$ ipython --no-banner

In [1]: import numpy as np

In [2]: import numpy.linalg as la

In [3]: np.set_printoptions(precision=2, suppress=True, linewidth=100)

In [4]: A = np.load("case14.npy")

In [5]: A
Out[5]: 
array([[ 0.61,  0.88, -0.67, -0.1 ],
       [ 0.88,  0.69, -0.48,  0.47],
       [-0.67, -0.48,  0.32, -0.4 ],
       [-0.1 ,  0.47, -0.4 , -0.62]])

In [6]: # equal to its transpose

In [7]: U, sig, Vh = la.svd(A)

In [8]: vecs = Vh[:(sig > 1e-8).sum()]

In [9]: rng = np.random.default_rng(735180)

In [10]: vec = A[2] + -1 * A[3] + rng.integers(2) * np.eye(4)[0]

In [11]: vec
Out[11]: array([ 0.43, -0.94,  0.72,  0.22])

In [12]: round(la.norm(vec - vecs.T @ vecs @ vec), 2)
Out[12]: np.float64(0.71)

In [13]: np.diag(vecs.T @ vecs)
Out[13]: array([0.49, 0.5 , 0.31, 0.7 ])

In [14]: np.allclose(vecs.T @ vecs @ vec, vec)
Out[14]: False

In [15]: (A - A.T) / 2
Out[15]: 
array([[0., 0., 0., 0.],
       [0., 0., 0., 0.],
       [0., 0., 0., 0.],
       [0., 0., 0., 0.]])

In [16]: np.allclose(A, A.T)
Out[16]: True

In [17]: print((A + A.T) / 2)
[[ 0.61  0.88 -0.67 -0.1 ]
 [ 0.88  0.69 -0.48  0.47]
 [-0.67 -0.48  0.32 -0.4 ]
 [-0.1   0.47 -0.4  -0.62]]

In [18]: round(la.det(A), 2)
Out[18]: np.float64(-0.0)

In [19]: la.matrix_power(A, 4)
Out[19]: 
array([[ 6.03,  6.  , -4.35,  1.84],
       [ 6.  ,  6.43, -4.71,  1.34],
       [-4.35, -4.71,  3.46, -0.92],
       [ 1.84,  1.34, -0.92,  1.08]])

In [20]: round(np.trace(A), 2)
Out[20]: np.float64(1.0)

In [21]: print(np.round(np.sort(np.abs(la.eigvals(A))), 2) + 0)
[0. 0. 1. 2.]

In [22]: la.determinant(A)
AttributeError: module 'numpy.linalg' has no attribute 'determinant'


In [23]: proj = np.triu(np.array([[3, 4, 5, 5], [1, 2, 3, 3], [0, 4, 2, 1], [2, 3, 5, 0]]), 1) + np.eye(4)

In [24]: M2 = proj @ A @ la.inv(proj)

In [25]: la.matrix_rank(M2)
Out[25]: np.int64(2)

In [26]: np.round(np.poly(M2), 2) + 0
Out[26]: array([ 1., -1., -2.,  0.,  0.])

In [27]: M2
Out[27]: 
array([[  0.32,   2.31, -11.46,  -0.4 ],
       [ -1.41,   6.29, -12.53,  -1.9 ],
       [ -0.76,   3.04,  -5.38,  -0.95],
       [ -0.1 ,   0.85,  -2.47,  -0.22]])

In [28]: print([round(float(x), 2) for x in la.svd(A, compute_uv=False)[:3]])
[2.0, 1.0, 0.0]

In [29]: np.argsort(-la.norm(A, axis=0).round(6), kind="stable")[:3]
Out[29]: array([1, 0, 2])

In [30]: r = la.matrix_rank(A)

In [31]: r
Out[31]: np.int64(2)

In [32]: N = la.svd(A)[2][r:].T

In [33]: np.round(A @ N, 2) + 0
Out[33]: 
array([[0., 0.],
       [0., 0.],
       [0., 0.],
       [0., 0.]])

In [34]: la.matrix_rank(A.T @ A), la.matrix_rank(A @ A.T)
Out[34]: (np.int64(2), np.int64(2))

In [35]: [int(la.matrix_rank(A[:, :j + 1])) for j in range(4)]
Out[35]: [1, 2, 2, 2]

In [36]: N @ N.T
Out[36]: 
array([[ 0.51, -0.27,  0.17, -0.39],
       [-0.27,  0.5 ,  0.39,  0.16],
       [ 0.17,  0.39,  0.69, -0.18],
       [-0.39,  0.16, -0.18,  0.3 ]])

In [37]: W0 = np.array([[5, 4, 2], [4, 7, 9], [2, 9, 17]])

In [38]: # equal to its transpose

In [39]: M2 = W0 + rng.integers(-2, 3, (3, 2)) @ rng.integers(-2, 3, (2, 3))

In [40]: M2
Out[40]: 
array([[ 4,  0,  0],
       [ 2, 11, 11],
       [ 4,  5, 15]])

In [41]: np.abs(M2 - W0).sum(axis=1)
Out[41]: array([7, 8, 8])

In [42]: la.matrix_rank(M2 - W0, tol=1e-8)
Out[42]: np.int64(2)

In [43]: M2 - W0
Out[43]: 
array([[-1, -4, -2],
       [-2,  4,  2],
       [ 2, -4, -2]])

In [44]: vals, vecs = la.eig(M2)

In [45]: np.sort(la.eigvals(M2.T))
Out[45]: array([ 4.  ,  5.32, 20.68])

In [46]: vals
Out[46]: array([20.68,  5.32,  4.  ])

In [47]: round(float(np.prod(vals)), 2)
Out[47]: 440.0

In [48]: m1 = np.array([[0.01, 0.22, -0.36],
    ...:     [-0.14, 0.2, 0.2],
    ...:     [-0.33, -0.06, -0.3],
    ...:     [0.12, -0.45, 0.39],
    ...:     [-0.07, -0.03, -0.45],
    ...:     [-0.06, -0.58, -0.28],
    ...:     [0.28, -0.31, -0.49],
    ...:     [0.14, 0.38, -0.79],
    ...:     [-0.25, 0.39, -0.15],
    ...:     [-0.14, 1.35, -0.56],
    ...:     [1.64, -0.22, 0.23],
    ...:     [2.0, 0.01, -0.18],
    ...:     [2.26, -0.1, 0.13],
    ...:     [1.88, -0.04, -0.02],
    ...:     [2.21, 0.15, 0.16],
    ...:     [2.88, -0.11, -0.46],
    ...:     [2.06, -0.19, 0.39],
    ...:     [1.64, 0.1, 0.11],
    ...:     [1.88, 0.09, 0.19],
    ...:     [1.46, -0.35, -0.11]])

In [49]: cen = m1 - m1.mean(axis=0)

In [50]: vecs = la.svd(cen)[2][:1]

In [51]: M2 = cen - cen @ vecs.T @ vecs

In [52]: M2.std(axis=0)
Out[52]: array([0.06, 0.38, 0.29])

In [53]: np.diag(vecs.T @ vecs)
Out[53]: array([0.97, 0.01, 0.02])

In [54]: la.norm(M2, axis=1).round(6).argmax()
Out[54]: np.int64(9)

In [55]: print(np.cov(cen @ vecs.T, rowvar=False))
1.2149276933882214

In [56]: M2 = np.c_[m1[:, :2] @ np.array([[-2, -1], [-2, 0]]), np.array([3, 0, 1, 2, 0, 0, 2, 3, 0, 1, 2, 1, 0, 3, 0, 0, 2, 2, 1, 2])]

In [57]: M2
Out[57]: 
array([[-0.46, -0.01,  3.  ],
       [-0.12,  0.14,  0.  ],
       [ 0.78,  0.33,  1.  ],
       [ 0.66, -0.12,  2.  ],
       [ 0.2 ,  0.07,  0.  ],
       [ 1.28,  0.06,  0.  ],
       [ 0.06, -0.28,  2.  ],
       [-1.04, -0.14,  3.  ],
       [-0.28,  0.25,  0.  ],
       [-2.42,  0.14,  1.  ],
       [-2.84, -1.64,  2.  ],
       [-4.02, -2.  ,  1.  ],
       [-4.32, -2.26,  0.  ],
       [-3.68, -1.88,  3.  ],
       [-4.72, -2.21,  0.  ],
       [-5.54, -2.88,  0.  ],
       [-3.74, -2.06,  2.  ],
       [-3.48, -1.64,  2.  ],
       [-3.94, -1.88,  1.  ],
       [-2.22, -1.46,  2.  ]])

In [58]: la.norm(la.qr(m1)[0].T @ M2, axis=0) ** 2 / ((M2 ** 2).sum(axis=0) + 1e-12)
Out[58]: array([1.  , 1.  , 0.35])

In [59]: proj = m1 @ la.solve(m1.T @ m1, m1.T)

In [60]: np.allclose(proj @ proj, proj)
Out[60]: True

In [61]: w1 = np.array([[4, 4], [2, -2], [-3, -4]])

In [62]: c = np.array([-5, -6])

In [63]: H = np.maximum(m1 @ w1 + c, 0)

In [64]: la.matrix_rank(H)
Out[64]: np.int64(2)

In [65]: print((H > 0).astype(int))
[[0 0]
 [0 0]
 [0 0]
 [0 0]
 [0 0]
 [0 0]
 [0 0]
 [0 0]
 [0 0]
 [0 0]
 [1 1]
 [1 1]
 [1 1]
 [1 1]
 [1 1]
 [1 1]
 [1 1]
 [1 0]
 [1 1]
 [1 1]]

In [66]: (H > 0).mean(axis=0)
Out[66]: array([0.5 , 0.45])

In [67]: Z = np.array([[2, -2], [-2, 0]])

In [68]: w1 @ Z
Out[68]: 
array([[ 0, -8],
       [ 8, -4],
       [ 2,  6]])

In [69]: print((H @ Z).round(6).argmax(axis=1))
[0 0 0 0 0 0 0 0 0 0 0 0 0 0 0 0 0 0 0 1]

In [70]: d = la.norm(m1[:, None] - m1[None], axis=-1)

In [71]: d[16]
Out[71]: 
array([2.22, 2.24, 2.49, 1.96, 2.3 , 2.26, 1.99, 2.32, 2.44, 2.85, 0.45, 0.61, 0.34, 0.47, 0.44,
       1.18, 0.  , 0.58, 0.39, 0.8 ])

In [72]: print(la.matrix_rank(d ** 2))
5

In [73]: np.unravel_index(d.round(6).argmax(), d.shape)
Out[73]: (np.int64(9), np.int64(15))

In [74]: M2 = np.array([[5, 5, 0], [5, 2, 1]])

In [75]: X = M2.T @ M2

In [76]: X
Out[76]: 
array([[50, 35,  5],
       [35, 29,  2],
       [ 5,  2,  1]])

In [77]: def softmax(z):
    ...:     e = np.exp(z - z.max(axis=-1, keepdims=True))
    ...:     return e / e.sum(axis=-1, keepdims=True)
    ...: 

In [78]: softmax(X[2])
Out[78]: array([0.94, 0.05, 0.02])

In [79]: print(softmax(X).sum(axis=1))
[1. 1. 1.]

In [80]: softmax(X[2] + 3)
Out[80]: array([0.94, 0.05, 0.02])

In [81]: scores = X @ X.T / np.sqrt(3)

In [82]: softmax(scores)[2] @ X
Out[82]: array([50., 35.,  5.])

In [83]: np.round(softmax(scores + np.triu(np.full(scores.shape, -np.inf), 1)), 2) + 0
Out[83]: 
array([[1., 0., 0.],
       [1., 0., 0.],
       [1., 0., 0.]])

In [84]: np.round(softmax(scores), 2) + 0
Out[84]: 
array([[1., 0., 0.],
       [1., 0., 0.],
       [1., 0., 0.]])

In [85]: softmax(scores).round(6).argmax(axis=1)
Out[85]: array([0, 0, 0])

In [86]: lab = rng.permutation(3)

In [87]: lab
Out[87]: array([1, 2, 0])

In [88]: M2 = X[lab][:, lab]

In [89]: np.round(np.sort(np.abs(la.eigvals(M2))), 2) + 0
Out[89]: array([ 0. ,  3.6, 76.4])

In [90]: M2
Out[90]: 
array([[29,  2, 35],
       [ 2,  1,  5],
       [35,  5, 50]])

In [91]: np.trace(M2)
Out[91]: np.int64(80)

In [92]: round(la.norm(X, 2) / la.norm(X), 2)
Out[92]: np.float64(1.0)

In [93]: print(la.cond(X) > 100)
True

In [94]: print(la.matrix_rank(X, rtol=0.1))
1

In [95]: print(np.argsort(-la.norm(X, axis=0).round(6), kind="stable")[:3])
[0 1 2]

In [96]: vals, vecs = la.eigh(X)

In [97]: np.abs(vecs[:, -1]).round(6).argmax()
Out[97]: np.int64(0)

In [98]: np.round(vecs.T @ X @ vecs, 2) + 0
Out[98]: 
array([[ 0. ,  0. ,  0. ],
       [ 0. ,  3.6,  0. ],
       [ 0. ,  0. , 76.4]])

In [99]: np.unique(vals.round(6) + 0, return_counts=True)[1]
Out[99]: array([1, 1, 1])

In [100]: np.round(vecs.T @ vecs, 2) + 0
Out[100]: 
array([[1., 0., 0.],
       [0., 1., 0.],
       [0., 0., 1.]])

In [101]: feats = np.load("layer8.npy")

In [102]: feats
Out[102]: 
array([[-49., -17.,  17., -11.],
       [ 54.,  20., -18.,  12.],
       [-51., -17.,  19., -11.],
       [ 45.,  15., -15.,  11.]])

In [103]: proj = np.triu(np.array([[3, -3, 1, 3], [1, 3, 2, -3], [1, -2, 3, 2], [1, 2, -1, 0]]), 1) + np.eye(4)

In [104]: M2 = proj @ feats @ la.inv(proj)

In [105]: round(la.det(M2), 2)
Out[105]: np.float64(-16.0)

In [106]: np.trace(M2), np.trace(feats)
Out[106]: (np.float64(1.0), np.float64(1.0))

In [107]: w1 = np.array([[3, 3, -2, 1, -3],
     ...:     [-3, -2, 2, -3, 0],
     ...:     [-2, 1, -1, -1, -2],
     ...:     [2, -3, 2, -1, 0]])

In [108]: c = np.array([-2, -3, 0, 2, -1])

In [109]: H = np.maximum(feats @ w1 + c, 0)

In [110]: print((H > 0).astype(int))
[[0 0 1 0 1]
 [1 1 0 1 0]
 [0 0 1 0 1]
 [1 1 0 1 0]]

In [111]: la.matrix_rank(H)
Out[111]: np.int64(4)

In [112]: (H > 0).mean(axis=0)
Out[112]: array([0.5, 0.5, 0.5, 0.5, 0.5])

In [113]: Z = np.array([[1, 5, -5], [0, -1, -5], [-4, -5, -3], [-3, 1, -4], [-5, -5, 1]])

In [114]: (H @ Z).round(6).argmax(axis=1)
Out[114]: array([2, 1, 2, 1])

In [115]: H @ Z
Out[115]: 
array([[ -660.,  -685.,    37.],
       [  154.,   737., -1133.],
       [ -678.,  -705.,    33.],
       [  122.,   652.,  -994.]])

In [116]: round(float(la.norm(feats, 2) / la.norm(feats)), 2)
Out[116]: 1.0

In [117]: la.cond(feats) > 100
Out[117]: np.True_

In [118]: U, sig, Vh = la.svd(feats)

In [119]: print(sig)
[113.34   2.02   1.39   0.05]

In [120]: M2 = U[:, :1] @ np.diag(sig[:1]) @ Vh[:1]

In [121]: round(float(la.norm(feats - M2) / la.norm(feats)), 2)
Out[121]: 0.02

In [122]: M2 = feats + rng.integers(-2, 3, (4, 1)) @ rng.integers(-2, 3, (1, 4))

In [123]: M2
Out[123]: 
array([[-45., -15.,  13.,  -9.],
       [ 50.,  18., -14.,  10.],
       [-51., -17.,  19., -11.],
       [ 43.,  14., -13.,  10.]])

In [124]: np.round(la.svd(M2 - feats, compute_uv=False), 2) + 0
Out[124]: array([9.49, 0.  , 0.  , 0.  ])

In [125]: np.abs(M2 - feats).sum(axis=1)
Out[125]: array([12., 12.,  0.,  6.])

In [126]: la.matrix_rank(M2 - feats, tol=1e-8)
Out[126]: np.int64(1)

In [127]: theta = rng.uniform(0, 2 * np.pi, 27)

In [128]: Q, _ = la.qr(np.array([[-0.6, 0.7], [-0.5, 0.7], [0.5, 0.6]]))

In [129]: F = 10 * np.c_[np.cos(theta), np.sin(theta)] @ Q.T

In [130]: F
Out[130]: 
array([[-6.98, -6.65, -2.67],
       [-0.45, -1.38, -9.89],
       [-7.14, -6.22,  3.21],
       [ 7.2 ,  6.75,  1.6 ],
       [ 0.73, -0.31, -9.97],
       [-6.57, -5.51,  5.14],
       [ 1.36,  2.2 ,  9.66],
       [ 4.92,  3.72, -7.87],
       [-5.29, -4.11,  7.42],
       [-7.37, -6.61,  1.39],
       [-3.72, -2.52,  8.94],
       [ 2.9 ,  3.54,  8.89],
       [-4.66, -3.46,  8.14],
       [ 1.61,  0.5 , -9.86],
       [ 3.76,  4.26,  8.23],
       [ 6.7 ,  6.49,  3.62],
       [ 5.78,  5.85,  5.69],
       [-2.45, -1.3 ,  9.61],
       [ 4.11,  4.54,  7.9 ],
       [-1.75, -0.63,  9.83],
       [ 6.96,  6.64,  2.74],
       [ 7.12,  6.19, -3.33],
       [-6.74, -6.52, -3.48],
       [-4.96, -5.22, -6.94],
       [ 1.37,  2.2 ,  9.66],
       [-2.77, -3.42, -8.98],
       [ 7.34,  6.77,  0.52]])

In [131]: cen = F - F.mean(axis=0)

In [132]: U, sig, Vh = la.svd(cen, full_matrices=False)

In [133]: np.searchsorted(np.cumsum(sig ** 2) / (sig ** 2).sum(), 0.9) + 1
Out[133]: np.int64(2)

In [134]: (np.sign(U[:, 0]) == np.sign(U[0, 0])).astype(int)
Out[134]: array([1, 1, 1, 0, 1, 1, 0, 1, 1, 1, 0, 0, 0, 1, 0, 0, 0, 0, 0, 0, 0, 0, 1, 1, 0, 1, 0])

In [135]: np.abs(U[:, 0]).argmax()
Out[135]: np.int64(23)

In [136]: np.round(sig ** 2 / (sig ** 2).sum(), 2) + 0
Out[136]: array([0.54, 0.46, 0.  ])

In [137]: r = la.matrix_rank(F)

In [138]: r
Out[138]: np.int64(2)

In [139]: N = la.svd(F)[2][r:].T

In [140]: print([int(la.matrix_rank(np.delete(F, i, axis=0))) for i in range(27)])
[2, 2, 2, 2, 2, 2, 2, 2, 2, 2, 2, 2, 2, 2, 2, 2, 2, 2, 2, 2, 2, 2, 2, 2, 2, 2, 2]

In [141]: N.shape
Out[141]: (3, 1)

In [142]: np.allclose(F @ N, 0)
Out[142]: True

In [143]: [int(la.matrix_rank(F[:i])) for i in range(1, len(F) + 1)]
Out[143]: 
[1,
 2,
 2,
 2,
 2,
 2,
 2,
 2,
 2,
 2,
 2,
 2,
 2,
 2,
 2,
 2,
 2,
 2,
 2,
 2,
 2,
 2,
 2,
 2,
 2,
 2,
 2]

In [144]: [int(la.matrix_rank(F[:, :j + 1])) for j in range(3)]
Out[144]: [1, 2, 2]

In [145]: N @ N.T
Out[145]: 
array([[ 0.45, -0.5 ,  0.05],
       [-0.5 ,  0.54, -0.05],
       [ 0.05, -0.05,  0.01]])

In [146]: np.allclose(F[:-1].T @ la.lstsq(F[:-1].T, F[-1])[0], F[-1])
Out[146]: True

In [147]: np.unique(F.round(6), axis=0).shape
Out[147]: (27, 3)

In [148]: np.abs(np.diag(la.qr(F)[1])) > 1e-9
Out[148]: array([ True,  True, False])

In [149]: F @ la.pinv(F) @ F
Out[149]: 
array([[-6.98, -6.65, -2.67],
       [-0.45, -1.38, -9.89],
       [-7.14, -6.22,  3.21],
       [ 7.2 ,  6.75,  1.6 ],
       [ 0.73, -0.31, -9.97],
       [-6.57, -5.51,  5.14],
       [ 1.36,  2.2 ,  9.66],
       [ 4.92,  3.72, -7.87],
       [-5.29, -4.11,  7.42],
       [-7.37, -6.61,  1.39],
       [-3.72, -2.52,  8.94],
       [ 2.9 ,  3.54,  8.89],
       [-4.66, -3.46,  8.14],
       [ 1.61,  0.5 , -9.86],
       [ 3.76,  4.26,  8.23],
       [ 6.7 ,  6.49,  3.62],
       [ 5.78,  5.85,  5.69],
       [-2.45, -1.3 ,  9.61],
       [ 4.11,  4.54,  7.9 ],
       [-1.75, -0.63,  9.83],
       [ 6.96,  6.64,  2.74],
       [ 7.12,  6.19, -3.33],
       [-6.74, -6.52, -3.48],
       [-4.96, -5.22, -6.94],
       [ 1.37,  2.2 ,  9.66],
       [-2.77, -3.42, -8.98],
       [ 7.34,  6.77,  0.52]])

In [150]: la.lstsq(F[:-1].T, F[-1])[2]
Out[150]: np.int32(2)
